$ python3 -q
>>> import numpy as np
>>> import numpy.linalg as la
>>> np.set_printoptions(suppress=True, linewidth=100)
>>> mat = np.load("mat.npy")
>>> mat
array([[1.   , 0.7  , 0.49 , 0.343, 0.24 , 0.168, 0.118, 0.082, 0.058, 0.04 , 0.028, 0.02 ],
       [0.7  , 1.   , 0.7  , 0.49 , 0.343, 0.24 , 0.168, 0.118, 0.082, 0.058, 0.04 , 0.028],
       [0.49 , 0.7  , 1.   , 0.7  , 0.49 , 0.343, 0.24 , 0.168, 0.118, 0.082, 0.058, 0.04 ],
       [0.343, 0.49 , 0.7  , 1.   , 0.7  , 0.49 , 0.343, 0.24 , 0.168, 0.118, 0.082, 0.058],
       [0.24 , 0.343, 0.49 , 0.7  , 1.   , 0.7  , 0.49 , 0.343, 0.24 , 0.168, 0.118, 0.082],
       [0.168, 0.24 , 0.343, 0.49 , 0.7  , 1.   , 0.7  , 0.49 , 0.343, 0.24 , 0.168, 0.118],
       [0.118, 0.168, 0.24 , 0.343, 0.49 , 0.7  , 1.   , 0.7  , 0.49 , 0.343, 0.24 , 0.168],
       [0.082, 0.118, 0.168, 0.24 , 0.343, 0.49 , 0.7  , 1.   , 0.7  , 0.49 , 0.343, 0.24 ],
       [0.058, 0.082, 0.118, 0.168, 0.24 , 0.343, 0.49 , 0.7  , 1.   , 0.7  , 0.49 , 0.343],
       [0.04 , 0.058, 0.082, 0.118, 0.168, 0.24 , 0.343, 0.49 , 0.7  , 1.   , 0.7  , 0.49 ],
       [0.028, 0.04 , 0.058, 0.082, 0.118, 0.168, 0.24 , 0.343, 0.49 , 0.7  , 1.   , 0.7  ],
       [0.02 , 0.028, 0.04 , 0.058, 0.082, 0.118, 0.168, 0.24 , 0.343, 0.49 , 0.7  , 1.   ]])
>>> # equal to its transpose
>>> x = np.ones(12)
>>> for _ in range(7):
...     x = mat @ x
...     x /= la.norm(x)
...     print(round(x @ mat @ x, 3))
... 
4.495
4.505
4.506
4.506
4.506
4.506
4.506
>>> round(float(la.eigvalsh(mat)[-1]), 3)
4.506
>>> rng = np.random.default_rng(26878)
>>> labels = rng.permutation(12)
>>> labels
array([11,  2,  5,  8,  4,  0,  9,  7,  6,  1,  3, 10])
>>> A2 = mat[labels][:, labels]
>>> round(float(la.det(A2)), 3), round(la.det(mat[labels]), 3)
(0.001, np.float64(-0.001))
>>> Lm = la.cholesky(mat)
>>> np.round(np.prod(np.diag(Lm)) ** 2, 3), round(la.det(mat), 3)
(np.float64(0.001), np.float64(0.001))
>>> mat / np.sqrt(np.outer(np.diag(mat), np.diag(mat)))
array([[1.   , 0.7  , 0.49 , 0.343, 0.24 , 0.168, 0.118, 0.082, 0.058, 0.04 , 0.028, 0.02 ],
       [0.7  , 1.   , 0.7  , 0.49 , 0.343, 0.24 , 0.168, 0.118, 0.082, 0.058, 0.04 , 0.028],
       [0.49 , 0.7  , 1.   , 0.7  , 0.49 , 0.343, 0.24 , 0.168, 0.118, 0.082, 0.058, 0.04 ],
       [0.343, 0.49 , 0.7  , 1.   , 0.7  , 0.49 , 0.343, 0.24 , 0.168, 0.118, 0.082, 0.058],
       [0.24 , 0.343, 0.49 , 0.7  , 1.   , 0.7  , 0.49 , 0.343, 0.24 , 0.168, 0.118, 0.082],
       [0.168, 0.24 , 0.343, 0.49 , 0.7  , 1.   , 0.7  , 0.49 , 0.343, 0.24 , 0.168, 0.118],
       [0.118, 0.168, 0.24 , 0.343, 0.49 , 0.7  , 1.   , 0.7  , 0.49 , 0.343, 0.24 , 0.168],
       [0.082, 0.118, 0.168, 0.24 , 0.343, 0.49 , 0.7  , 1.   , 0.7  , 0.49 , 0.343, 0.24 ],
       [0.058, 0.082, 0.118, 0.168, 0.24 , 0.343, 0.49 , 0.7  , 1.   , 0.7  , 0.49 , 0.343],
       [0.04 , 0.058, 0.082, 0.118, 0.168, 0.24 , 0.343, 0.49 , 0.7  , 1.   , 0.7  , 0.49 ],
       [0.028, 0.04 , 0.058, 0.082, 0.118, 0.168, 0.24 , 0.343, 0.49 , 0.7  , 1.   , 0.7  ],
       [0.02 , 0.028, 0.04 , 0.058, 0.082, 0.118, 0.168, 0.24 , 0.343, 0.49 , 0.7  , 1.   ]])
>>> round(float(la.norm(mat, 2)), 3)
4.506
>>> np.round(la.norm(mat, axis=0), 3)
array([1.4  , 1.565, 1.64 , 1.675, 1.691, 1.697, 1.697, 1.691, 1.675, 1.64 , 1.565, 1.4  ])
>>> round(float(la.norm(mat, "nuc")), 3)
12.0
>>> print(la.norm(mat, axis=1).argmax())
5
>>> np.round(la.norm(mat[0] - mat[6]), 3)
np.float64(1.725)
>>> feats = np.load("run18.npy")
>>> feats
array([[0, 7, 0, 7, 0, 7],
       [5, 3, 5, 3, 5, 3],
       [1, 1, 1, 1, 1, 1],
       [0, 7, 0, 7, 0, 7],
       [5, 3, 5, 3, 5, 3],
       [1, 1, 1, 1, 1, 1]])
>>> la.matrix_rank(feats, rtol=0.1)
np.int64(2)
>>> [round(float(x), 3) for x in la.svd(feats, compute_uv=False)[:3]]
[19.822, 10.821, 0.0]
>>> np.argsort(-la.norm(feats, axis=0).round(6), kind="stable")[:3]
array([1, 3, 5])
>>> np.trace(feats)
np.int64(17)
>>> feats.inv()
Traceback (most recent call last):
  File "<python-input-28>", line 1, in <module>
    feats.inv()
    ^^^^^^^^^
AttributeError: 'numpy.ndarray' object has no attribute 'inv'
>>> round(la.det(feats), 3)
np.float64(0.0)
>>> J = np.vander(np.arange(12) - 2, 4, increasing=True)
>>> print(J)
[[  1  -2   4  -8]
 [  1  -1   1  -1]
 [  1   0   0   0]
 [  1   1   1   1]
 [  1   2   4   8]
 [  1   3   9  27]
 [  1   4  16  64]
 [  1   5  25 125]
 [  1   6  36 216]
 [  1   7  49 343]
 [  1   8  64 512]
 [  1   9  81 729]]
>>> # column 3 is much longer than the rest
>>> proj = J @ la.solve(J.T @ J, J.T)
>>> np.allclose(proj @ proj, proj)
True
>>> np.round(la.eigvalsh(proj), 3) + 0
array([0., 0., 0., 0., 0., 0., 0., 0., 1., 1., 1., 1.])
>>> np.round(proj @ J[:, 0], 3)
array([1., 1., 1., 1., 1., 1., 1., 1., 1., 1., 1., 1.])
>>> u, g = J[11], J[9]
>>> print(u @ u)
538084
>>> pr = (u @ g) / (u @ u) * u
>>> np.round(g - pr, 3)
array([ 0.528,  2.75 , 10.752, -1.229])
>>> round(float((g - pr) @ u), 3)
0.0
>>> la.matrix_rank(np.outer(u, g))
np.int64(1)
>>> x = np.array([7, 4, 7, 2])
>>> target = J @ x
>>> np.round(la.lstsq(J, target)[0], 3)
array([7., 4., 7., 2.])
>>> print(np.round(la.pinv(J) @ J, 3) + 0)
[[1. 0. 0. 0.]
 [0. 1. 0. 0.]
 [0. 0. 1. 0.]
 [0. 0. 0. 1.]]
>>> target = target + 0.05 * rng.normal(size=12)
>>> target.round(3)
array([  10.944,    8.008,    6.917,   20.001,   59.118,  135.991,  263.057,  452.012,  714.978,
       1063.912, 1511.012, 2067.967])
>>> beta, *_ = la.lstsq(J, target)
>>> np.round(J.T @ (target - J @ beta), 3) + 0
array([0., 0., 0., 0.])
>>> round(float(la.norm(target - J @ beta)), 3)
0.164
>>> W0 = np.loadtxt("test11.csv", delimiter=",")
>>> W0
array([[ 1.,  0.,  0.,  0.,  0.,  0.,  0.,  0.,  0.,  0.,  0.,  0.,  0.,  0.],
       [ 2.,  1.,  0.,  0.,  0.,  0.,  0.,  0.,  0.,  0.,  0.,  0.,  0.,  0.],
       [ 0.,  3.,  1.,  0.,  0.,  0.,  0.,  0.,  0.,  0.,  0.,  0.,  0.,  0.],
       [ 3., -2.,  3.,  0.,  0.,  0.,  0.,  0.,  0.,  0.,  0.,  0.,  0.,  0.],
       [ 0.,  2.,  3.,  3.,  2.,  0.,  0.,  0.,  0.,  0.,  0.,  0.,  0.,  0.],
       [ 2.,  0.,  1., -1., -1., -3.,  0.,  0.,  0.,  0.,  0.,  0.,  0.,  0.],
       [-3.,  3.,  0.,  3., -1.,  3.,  0.,  0.,  0.,  0.,  0.,  0.,  0.,  0.],
       [-2.,  1., -2.,  0.,  0.,  2.,  3., -1.,  0.,  0.,  0.,  0.,  0.,  0.],
       [ 0., -1.,  1.,  3.,  2.,  0., -3.,  2.,  0.,  0.,  0.,  0.,  0.,  0.],
       [-3.,  1.,  3.,  2.,  1., -1.,  1.,  3.,  1., -2.,  0.,  0.,  0.,  0.],
       [-2.,  1., -2., -2.,  0.,  2.,  3., -2., -1., -3., -1.,  0.,  0.,  0.],
       [-1.,  0.,  3.,  2., -2.,  2.,  1.,  1., -2.,  2.,  2., -2.,  0.,  0.],
       [ 2.,  0., -2.,  2.,  3.,  3., -2.,  1.,  2., -1., -1.,  2., -3.,  0.],
       [-3.,  0., -2.,  1.,  2., -3., -3., -1.,  3.,  0., -3.,  1.,  2.,  0.]])
>>> labels = rng.permutation(14)
>>> labels
array([ 4,  8, 11,  6,  2, 12,  1, 13, 10,  3,  5,  9,  0,  7])
>>> A2 = W0[labels][:, labels]
>>> np.allclose(A2, W0)
False
>>> np.diag(A2)
array([ 2.,  0., -2.,  0.,  1., -3.,  1.,  0., -1.,  0., -3., -2.,  1., -1.])
>>> np.trace(A2)
np.float64(-7.0)
>>> print(np.argsort(-la.norm(W0, axis=0).round(6), kind="stable")[:3])
[0 2 5]
>>> np.round(la.norm(W0, 2) / la.norm(W0), 3)
np.float64(0.491)
>>> [round(float(x), 3) for x in la.svd(W0, compute_uv=False)[:3]]
[9.863, 9.598, 9.48]
>>> A2 = W0 / np.sqrt((W0 ** 2).mean(axis=1, keepdims=True))
>>> print(np.round(la.norm(A2, axis=1), 3))
[3.742 3.742 3.742 3.742 3.742 3.742 3.742 3.742 3.742 3.742 3.742 3.742 3.742 3.742]
>>> la.matrix_rank(W0 - W0.mean(axis=1, keepdims=True))
np.int64(13)
>>> arr = np.loadtxt("w.csv", delimiter=",")
>>> print(arr)
[[  25.   -6.   15.   -6.   26.   13.   16.   48.   12.   33.  -16.   -6.]
 [  -6.   13.   -7.   -6.   14.   -2.  -24.    7.   -8.   15.    3.   19.]
 [  15.   -7.  179. -110.  -11.  -95.   92.   18.  193.  -16.  -43.  -21.]
 [  -6.   -6. -110.   76.   -6.   62.  -40.  -20. -118.   -4.   26.   -2.]
 [  26.   14.  -11.   -6.   65.   28.  -28.   83.  -19.   78.  -14.   26.]
 [  13.   -2.  -95.   62.   28.   69.  -40.   30. -106.   37.   12.    6.]
 [  16.  -24.   92.  -40.  -28.  -40.   80.   -4.  100.  -32.  -24.  -40.]
 [  48.    7.   18.  -20.   83.   30.   -4.  122.    9.  101.  -31.   17.]
 [  12.   -8.  193. -118.  -19. -106.  100.    9.  209.  -26.  -44.  -24.]
 [  33.   15.  -16.   -4.   78.   37.  -32.  101.  -26.   94.  -17.   29.]
 [ -16.    3.  -43.   26.  -14.   12.  -24.  -31.  -44.  -17.   17.    5.]
 [  -6.   19.  -21.   -2.   26.    6.  -40.   17.  -24.   29.    5.   29.]]
>>> r = la.matrix_rank(arr)
>>> r
np.int64(3)
>>> N = la.svd(arr)[2][r:].T
>>> [int(la.matrix_rank(arr[:, :j + 1])) for j in range(12)]
[1, 2, 3, 3, 3, 3, 3, 3, 3, 3, 3, 3]
>>> la.matrix_rank(arr.T @ arr), la.matrix_rank(arr @ arr.T)
(np.int64(3), np.int64(3))
>>> U, sig, Vt = la.svd(arr)
>>> V = Vt[:(sig > 1e-8).sum()]
>>> x = arr[0] + 3 * arr[9] + rng.integers(2) * np.eye(12)[5]
>>> x
array([124.,  39., -33., -18., 260., 125., -80., 351., -66., 315., -67.,  81.])
>>> np.allclose(V.T @ V @ x, x)
False
>>> la.matrix_rank(np.vstack([arr, x]))
np.int64(4)
>>> np.allclose(arr[:-1].T @ la.lstsq(arr[:-1].T, arr[-1])[0], arr[-1])
True
>>> print(np.round(arr @ la.pinv(arr) @ arr, 3))
[[  25.   -6.   15.   -6.   26.   13.   16.   48.   12.   33.  -16.   -6.]
 [  -6.   13.   -7.   -6.   14.   -2.  -24.    7.   -8.   15.    3.   19.]
 [  15.   -7.  179. -110.  -11.  -95.   92.   18.  193.  -16.  -43.  -21.]
 [  -6.   -6. -110.   76.   -6.   62.  -40.  -20. -118.   -4.   26.   -2.]
 [  26.   14.  -11.   -6.   65.   28.  -28.   83.  -19.   78.  -14.   26.]
 [  13.   -2.  -95.   62.   28.   69.  -40.   30. -106.   37.   12.    6.]
 [  16.  -24.   92.  -40.  -28.  -40.   80.   -4.  100.  -32.  -24.  -40.]
 [  48.    7.   18.  -20.   83.   30.   -4.  122.    9.  101.  -31.   17.]
 [  12.   -8.  193. -118.  -19. -106.  100.    9.  209.  -26.  -44.  -24.]
 [  33.   15.  -16.   -4.   78.   37.  -32.  101.  -26.   94.  -17.   29.]
 [ -16.    3.  -43.   26.  -14.   12.  -24.  -31.  -44.  -17.   17.    5.]
 [  -6.   19.  -21.   -2.   26.    6.  -40.   17.  -24.   29.    5.   29.]]
>>> np.abs(np.diag(la.qr(arr)[1])) > 1e-9
array([ True,  True,  True, False, False, False, False, False, False, False, False, False])
>>> w, V = la.eigh(arr)
>>> np.round(la.eigvalsh(arr + -2 * np.eye(12)), 3)
array([ -2.   ,  -2.   ,  -2.   ,  -2.   ,  -2.   ,  -2.   ,  -2.   ,  -2.   ,  -2.   ,  88.423,
       309.49 , 574.086])
>>> print(np.round(V.T @ arr @ V, 3) + 0)
[[  0.      0.      0.      0.      0.      0.      0.      0.      0.      0.      0.      0.   ]
 [  0.      0.      0.      0.      0.      0.      0.      0.      0.      0.      0.      0.   ]
 [  0.      0.      0.      0.      0.      0.      0.      0.      0.      0.      0.      0.   ]
 [  0.      0.      0.      0.      0.      0.      0.      0.      0.      0.      0.      0.   ]
 [  0.      0.      0.      0.      0.      0.      0.      0.      0.      0.      0.      0.   ]
 [  0.      0.      0.      0.      0.      0.      0.      0.      0.      0.      0.      0.   ]
 [  0.      0.      0.      0.      0.      0.      0.      0.      0.      0.      0.      0.   ]
 [  0.      0.      0.      0.      0.      0.      0.      0.      0.      0.      0.      0.   ]
 [  0.      0.      0.      0.      0.      0.      0.      0.      0.      0.      0.      0.   ]
 [  0.      0.      0.      0.      0.      0.      0.      0.      0.     90.423   0.      0.   ]
 [  0.      0.      0.      0.      0.      0.      0.      0.      0.      0.    311.49    0.   ]
 [  0.      0.      0.      0.      0.      0.      0.      0.      0.      0.      0.    576.086]]
>>> w1 = np.array([[9, 5, -2],
...     [0, 1, -5],
...     [7, 6, 4],
...     [3, 9, -5],
...     [4, -1, 0],
...     [0, 7, 1],
...     [-2, -2, -9],
...     [-3, 9, -1],
...     [5, 7, -5],
...     [-1, 0, 3],
...     [-7, -5, -4],
...     [2, 4, -9]])
>>> beta = np.array([0, 0, 2])
>>> H = np.maximum(arr @ w1 + beta, 0)
>>> (H > 0).astype(int)
array([[1, 1, 1],
       [0, 0, 1],
       [1, 1, 0],
       [0, 0, 1],
       [1, 1, 1],
       [0, 1, 1],
       [1, 1, 0],
       [1, 1, 1],
       [1, 1, 0],
       [1, 1, 1],
       [0, 0, 1],
       [0, 1, 1]])
>>> np.round((H > 0).mean(axis=0), 3)
array([0.583, 0.75 , 0.75 ])
>>> C = np.array([[0, -2, -2], [1, -2, 0], [-2, 1, -2]])
>>> w1 @ C
array([[  9, -30, -14],
       [ 11,  -7,  10],
       [ -2, -22, -22],
       [ 19, -29,   4],
       [ -1,  -6,  -8],
       [  5, -13,  -2],
       [ 16,  -1,  22],
       [ 11, -13,   8],
       [ 17, -29,   0],
       [ -6,   5,  -4],
       [  3,  20,  22],
       [ 22, -21,  14]])
